>>> import numpy as np
>>> np.set_printoptions(precision=3, suppress=True, linewidth=200)
>>> def tidy(a):
...     return np.round(a, 3) + 0
... 
>>> F = np.load("block15.npy")
>>> F
array([[ 0.3  , -1.   ,  1.1  ,  1.3  , -0.4  , -0.9  ,  0.   , -0.3  ,  0.6  ],
       [-0.9  , -1.4  ,  1.4  , -0.5  , -1.9  ,  0.7  ,  0.3  ,  0.2  ,  0.3  ],
       [-0.892, -1.444,  1.37 , -0.482, -1.823,  0.719,  0.242,  0.149,  0.438],
       [-0.2  , -0.4  ,  0.9  ,  0.   , -0.1  ,  0.5  ,  1.8  , -0.1  ,  0.7  ],
       [ 1.1  ,  0.8  ,  1.1  ,  1.1  ,  0.3  ,  0.7  , -0.3  , -2.3  ,  0.7  ]])
>>> [round(float(x), 3) for x in np.linalg.svd(F, compute_uv=False)[:3]]
[4.556, 3.465, 1.91]
>>> A2 = F / np.linalg.norm(F, axis=1, keepdims=True)
>>> G = A2 @ A2.T
>>> tidy(G[4])
array([ 0.332, -0.154, -0.133,  0.13 ,  1.   ])
>>> tidy(np.linalg.norm(A2, axis=1))
array([1., 1., 1., 1., 1.])
>>> np.argwhere(np.triu(np.abs(G) > 0.95, 1))
array([[1, 2]])
>>> x = np.array([0, 2, -2, 1, -2, 1, 2, -2, 0])
>>> (F @ x).argmax()
np.int64(4)
>>> np.linalg.norm(F @ x) <= np.linalg.norm(F, 2) * np.linalg.norm(x) + 1e-9
np.True_
>>> tidy(F @ np.ones(9))
array([ 0.7  , -1.8  , -1.723,  3.1  ,  3.2  ])
>>> rng = np.random.default_rng(65)
>>> A2 = F + rng.integers(-2, 3, (5, 4)) @ rng.integers(-2, 3, (4, 9))
>>> tidy(A2)
array([[ 6.3  ,  3.   , -4.9  ,  3.3  , -0.4  , -4.9  , -4.   ,  1.7  , -5.4  ],
       [ 6.1  ,  0.6  , -3.6  , -0.5  , -5.9  ,  3.7  , -4.7  , -1.8  , -2.7  ],
       [-6.892, -5.444,  7.37 , -2.482, -1.823,  4.719,  4.242, -1.851,  6.438],
       [ 6.8  ,  5.6  , -4.1  ,  1.   , -1.1  ,  0.5  , -5.2  ,  0.9  , -0.3  ],
       [ 1.1  ,  5.8  , -1.9  , -4.9  , -2.7  ,  4.7  , -0.3  ,  1.7  ,  1.7  ]])
>>> tidy(np.linalg.svd(A2 - F, compute_uv=False))
array([23.419, 11.129,  7.287,  4.315,  0.   ])
>>> np.abs(A2 - F).sum(axis=1)
array([34., 31., 34., 29., 26.])
>>> np.linalg.matrix_rank(A2 - F, tol=1e-8)
np.int64(4)
>>> left, sigma, vt = np.linalg.svd(F)
>>> np.argmax(sigma[:-1] / (sigma[1:] + 1e-6)) + 1
np.int64(4)
>>> tidy(sigma)
array([4.556, 3.465, 1.91 , 1.767, 0.119])
>>> A2 = left[:, :4] @ np.diag(sigma[:4]) @ vt[:4]
>>> np.linalg.matrix_rank(A2)
np.int64(4)
>>> tidy(np.linalg.norm(F - A2) / np.linalg.norm(F))
np.float64(0.019)
>>> np.linalg.matrix_rank(F, rtol=0.05)
np.int64(4)
>>> E = np.load("mat.npy")
>>> E
array([[ 1, -3,  3,  1,  2, -3,  0, -1],
       [-2,  0, -3, -1, -3,  3,  1,  3],
       [ 3, -2, -1, -3, -2, -2, -3, -1],
       [-5, -3, -6, -2, -7,  6,  3,  8]])
>>> # null space of dimension 5
>>> tidy(E @ np.linalg.pinv(E) @ E)
array([[ 1., -3.,  3.,  1.,  2., -3.,  0., -1.],
       [-2.,  0., -3., -1., -3.,  3.,  1.,  3.],
       [ 3., -2., -1., -3., -2., -2., -3., -1.],
       [-5., -3., -6., -2., -7.,  6.,  3.,  8.]])
>>> np.unique(E.round(6), axis=0).shape
(4, 8)
>>> def softmax(z):
...     e = np.exp(z - z.max(axis=-1, keepdims=True))
...     return e / e.sum(axis=-1, keepdims=True)
... 
>>> tidy(softmax(E).sum(axis=1))
array([1., 1., 1., 1.])
>>> scores = E @ E.T / np.sqrt(8)
>>> softmax(scores).round(6).argmax(axis=1)
array([0, 3, 2, 3])
>>> tidy(np.linalg.norm(E, 2) / np.linalg.norm(E))
np.float64(0.909)
>>> np.linalg.matrix_rank(E, rtol=0.1)
np.int64(3)
>>> tidy(softmax(10 * F[0]))
array([0.   , 0.   , 0.119, 0.88 , 0.   , 0.   , 0.   , 0.   , 0.001])
>>> softmax(F).sum(axis=1)
array([1., 1., 1., 1., 1.])
>>> scores = F @ F.T / np.sqrt(9)
>>> tidy(softmax(scores)[0] @ F)
array([ 0.013, -0.769,  1.164,  0.582, -0.695,  0.002,  0.232, -0.46 ,  0.558])
>>> K = np.load("w.npy")
>>> K
array([[ 1,  1,  1,  1,  1,  1,  1,  1],
       [ 1, -1,  1, -1, -1,  1, -1,  1],
       [ 1, -1, -1,  1, -1,  1,  1, -1]])
>>> x = np.array([-1, 1, -1, -3, -2, 0, -2, 1])
>>> np.einsum("ij,j->i", K, x)
array([-7,  5, -5])
>>> (K * x).sum(axis=1)
array([-7,  5, -5])
>>> K @ np.ones(8)
array([8., 0., 0.])
>>> K @ np.eye(8)[2]
array([ 1.,  1., -1.])
>>> np.linalg.norm(K @ x) <= np.linalg.norm(K, 2) * np.linalg.norm(x) + 1e-9
np.True_
>>> feats = np.loadtxt("x.csv", delimiter=",")
>>> feats
array([[ 0.1  , -1.   , -1.4  ,  0.1  , -3.956, -1.3  ,  0.6  ],
       [-0.4  , -0.1  , -0.5  ,  1.   , -0.447,  0.   , -0.5  ],
       [ 0.9  ,  0.3  , -1.3  , -0.4  ,  1.289,  1.7  , -0.2  ],
       [-0.8  ,  0.5  , -0.6  , -1.5  ,  1.873,  1.4  ,  0.3  ],
       [-0.6  ,  1.4  ,  0.1  , -1.1  ,  5.572,  0.3  , -2.   ],
       [-0.5  , -0.7  ,  2.5  ,  1.2  , -2.755,  0.1  , -2.   ],
       [-2.2  , -0.9  ,  0.2  , -0.2  , -3.507,  1.   , -0.3  ],
       [-0.5  , -0.7  ,  0.4  , -0.1  , -2.768,  0.3  , -0.9  ],
       [ 0.9  ,  0.2  ,  0.   , -0.1  ,  0.7  , -0.5  , -0.9  ],
       [-1.9  ,  0.2  ,  1.2  , -0.5  ,  0.97 , -0.3  , -0.4  ],
       [-1.   ,  2.3  ,  0.2  , -0.7  ,  9.381, -0.7  , -2.1  ],
       [-0.5  ,  1.   ,  1.5  , -1.   ,  3.932, -1.4  , -0.3  ],
       [-0.2  , -1.7  , -1.   ,  0.5  , -6.8  ,  1.9  , -1.6  ],
       [-1.   , -0.4  ,  1.9  , -0.7  , -1.743, -0.4  ,  0.6  ],
       [-1.1  , -1.7  , -0.2  , -0.5  , -6.651, -0.3  ,  0.6  ],
       [ 0.8  , -1.1  ,  1.5  , -0.7  , -4.41 , -0.3  ,  0.3  ],
       [-0.6  ,  1.2  , -1.   , -0.5  ,  4.648, -0.3  , -1.5  ],
       [-0.9  , -0.4  ,  0.5  , -0.6  , -1.62 , -0.6  ,  1.4  ],
       [ 0.3  , -0.3  ,  1.5  , -1.2  , -1.242,  0.6  ,  0.1  ],
       [ 0.   ,  0.6  ,  0.   ,  0.7  ,  2.264,  0.1  , -1.3  ],
       [ 0.2  , -0.3  , -0.2  ,  0.1  , -1.303, -1.2  ,  1.9  ],
       [ 0.   , -0.3  ,  0.5  , -0.1  , -1.365,  1.4  ,  0.3  ],
       [ 0.   , -0.3  , -0.5  ,  1.3  , -1.202,  0.9  , -1.   ]])
>>> A2 = np.c_[feats[:, :1] @ np.array([[-3]]), np.array([2, 0, 3, 1, 2, 0, 0, 3, 3, 0, 3, 3, 0, 3, 2, 0, 1, 2, 3, 1, 3, 1, 3])]
>>> tidy(A2)
array([[-0.3,  2. ],
       [ 1.2,  0. ],
       [-2.7,  3. ],
       [ 2.4,  1. ],
       [ 1.8,  2. ],
       [ 1.5,  0. ],
       [ 6.6,  0. ],
       [ 1.5,  3. ],
       [-2.7,  3. ],
       [ 5.7,  0. ],
       [ 3. ,  3. ],
       [ 1.5,  3. ],
       [ 0.6,  0. ],
       [ 3. ,  3. ],
       [ 3.3,  2. ],
       [-2.4,  0. ],
       [ 1.8,  1. ],
       [ 2.7,  2. ],
       [-0.9,  3. ],
       [ 0. ,  1. ],
       [-0.6,  3. ],
       [ 0. ,  1. ],
       [ 0. ,  3. ]])
>>> np.linalg.matrix_rank(A2)
np.int64(2)
>>> tidy(np.linalg.lstsq(feats, A2[:, 0])[0])
array([-3.,  0.,  0.,  0.,  0.,  0.,  0.])
>>> tidy(np.linalg.norm(A2 - feats @ np.linalg.lstsq(feats, A2)[0], axis=0))
array([0.   , 8.486])
>>> basis = feats[[2, 0]].astype(float)
>>> for _ in range(7):
...     idx = np.linalg.norm(feats[:, None] - basis, axis=-1).argmin(axis=1)
...     basis = np.array([feats[idx == j].mean(axis=0) for j in range(2)])
... 
>>> idx
array([1, 1, 0, 0, 0, 1, 1, 1, 0, 0, 0, 0, 1, 1, 1, 1, 0, 1, 1, 0, 1, 1, 1])
>>> np.bincount(idx)
array([ 9, 14])
>>> np.abs(basis[1] - basis[0]).argmax()
np.int64(4)
>>> Xs = feats - feats.mean(axis=0)
>>> left, sigma, vt = np.linalg.svd(Xs, full_matrices=False)
>>> tidy(np.abs(vt[-1]))
array([0.012, 0.969, 0.004, 0.005, 0.245, 0.006, 0.01 ])
>>> (np.sign(left[:, 0]) == np.sign(left[0, 0])).astype(int)
array([1, 1, 0, 0, 0, 1, 1, 1, 0, 0, 0, 0, 1, 1, 1, 1, 0, 1, 1, 0, 1, 1, 1])
>>> tidy(Xs.mean(axis=0))
array([0., 0., 0., 0., 0., 0., 0.])
>>> tidy(sigma)
array([18.907,  5.652,  4.912,  3.858,  3.464,  2.299,  0.102])
>>> [round(float(x), 3) for x in np.linalg.svd(feats, compute_uv=False)[:3]]
[18.982, 5.681, 5.594]
>>> tidy(np.linalg.norm(feats, 2) / np.linalg.norm(feats))
np.float64(0.886)
>>> tidy(np.abs(np.linalg.svd(feats)[2][-1]))
array([0.008, 0.97 , 0.004, 0.002, 0.244, 0.004, 0.004])
>>> np.linalg.cond(feats) > 100
np.True_
>>> np.argsort(-np.linalg.norm(feats, axis=0).round(6), kind="stable")[:3]
array([4, 6, 2])
>>> A = np.load("arr.npy")
>>> A
array([[ 1.928,  1.298, -1.829, -2.005, -0.643,  1.706,  1.88 ],
       [ 2.168,  1.097, -2.281, -2.276, -1.35 ,  2.453,  2.099],
       [ 2.392,  1.22 , -1.542, -1.826, -1.291,  1.762,  2.693],
       [ 2.024,  0.73 , -1.59 , -1.748, -0.873,  1.981,  2.046],
       [ 2.089,  0.984, -1.549, -2.092, -0.8  ,  1.391,  2.472],
       [ 1.891,  1.036, -2.605, -1.835, -0.97 ,  2.009,  1.826],
       [ 2.174,  1.204, -2.227, -2.654, -1.499,  1.605,  1.509],
       [ 1.852,  0.51 , -1.941, -1.834, -1.064,  1.714,  1.977],
       [ 1.729,  1.295, -2.426, -2.014, -0.797,  1.487,  1.951],
       [ 2.205,  1.177, -2.176, -1.846, -0.7  ,  2.442,  1.893],
       [ 1.747,  0.851, -2.308, -1.896, -1.047,  1.945,  2.374],
       [ 1.935,  1.139, -1.641, -1.998, -1.185,  2.248,  2.399],
       [ 1.883,  1.245, -1.627, -2.07 , -1.144,  2.08 ,  3.02 ],
       [-1.283,  0.886,  0.819, -1.933, -0.104, -0.891,  1.149],
       [-1.115,  0.738,  1.204, -1.827, -0.787, -1.013,  1.11 ],
       [-0.371,  0.696,  0.706, -1.453, -0.273, -0.67 ,  1.206],
       [-0.596,  0.974,  1.25 , -1.401, -0.158, -1.132,  0.648],
       [-0.929,  1.08 ,  1.192, -2.155,  0.042, -0.985,  0.559],
       [-0.571,  0.665,  1.678, -2.181, -0.479, -1.509,  1.01 ],
       [-0.761,  0.855,  1.35 , -1.768,  0.177, -1.771,  0.896],
       [-0.939,  0.523,  1.516, -1.825, -0.081, -0.282,  0.698],
       [-1.364,  0.369,  0.709, -2.262, -0.255, -1.329,  1.314],
       [-0.858,  1.357,  0.868, -2.004,  0.01 , -1.027,  1.188],
       [-1.105,  1.172,  0.458, -1.578, -0.36 , -1.152,  1.146],
       [-0.919,  1.485,  1.09 , -2.283,  0.578, -0.938,  1.515],
       [-1.339,  0.848,  1.318, -2.074, -0.046, -1.066,  1.033]])
>>> proj = A @ np.linalg.solve(A.T @ A, A.T)
>>> np.allclose(proj @ proj, proj)
True
>>> tidy(proj @ A[:, 5])
array([ 1.706,  2.453,  1.762,  1.981,  1.391,  2.009,  1.605,  1.714,  1.487,  2.442,  1.945,  2.248,  2.08 , -0.891, -1.013, -0.67 , -1.132, -0.985, -1.509, -1.771, -0.282, -1.329, -1.027, -1.152,
       -0.938, -1.066])
>>> tidy(np.trace(proj))
np.float64(7.0)
>>> A2 = np.c_[A[:, :1] @ np.array([[1]]), np.array([1, 2, 3, -2, -1, 1, 1, 1, 3, 3, -2, -2, 3, 1, 1, 1, -3, 2, -1, 1, -2, -1, 0, -2, -2, 0])]
>>> A2
array([[ 1.928,  1.   ],
       [ 2.168,  2.   ],
       [ 2.392,  3.   ],
       [ 2.024, -2.   ],
       [ 2.089, -1.   ],
       [ 1.891,  1.   ],
       [ 2.174,  1.   ],
       [ 1.852,  1.   ],
       [ 1.729,  3.   ],
       [ 2.205,  3.   ],
       [ 1.747, -2.   ],
       [ 1.935, -2.   ],
       [ 1.883,  3.   ],
       [-1.283,  1.   ],
       [-1.115,  1.   ],
       [-0.371,  1.   ],
       [-0.596, -3.   ],
       [-0.929,  2.   ],
       [-0.571, -1.   ],
       [-0.761,  1.   ],
       [-0.939, -2.   ],
       [-1.364, -1.   ],
       [-0.858,  0.   ],
       [-1.105, -2.   ],
       [-0.919, -2.   ],
       [-1.339,  0.   ]])
>>> np.linalg.matrix_rank(np.c_[A, A2])
np.int64(8)
>>> np.linalg.matrix_rank(A2)
np.int64(2)
>>> tidy(np.linalg.norm(A2 - A @ np.linalg.lstsq(A, A2)[0], axis=0))
array([0.   , 8.497])
>>> x = np.array([-5, 0])
>>> y = A2 @ x
>>> tidy(np.linalg.solve(A2.T @ A2, A2.T @ y))
array([-5.,  0.])
>>> tidy(np.linalg.lstsq(A2, y)[0])
array([-5.,  0.])
>>> tidy(np.linalg.pinv(A2) @ A2)
array([[1., 0.],
       [0., 1.]])
>>> y = y + 0.05 * rng.normal(size=26)
>>> tidy(y)
array([ -9.591, -10.754, -11.97 , -10.193, -10.486,  -9.46 , -10.944,  -9.152,  -8.525, -11.05 ,  -8.69 ,  -9.655,  -9.356,   6.499,   5.568,   1.929,   2.928,   4.642,   2.958,   3.768,   4.646,
         6.783,   4.261,   5.536,   4.598,   6.718])
>>> coef, *_ = np.linalg.lstsq(A2, y)
>>> tidy(np.linalg.norm(y - A2 @ coef))
np.float64(0.275)
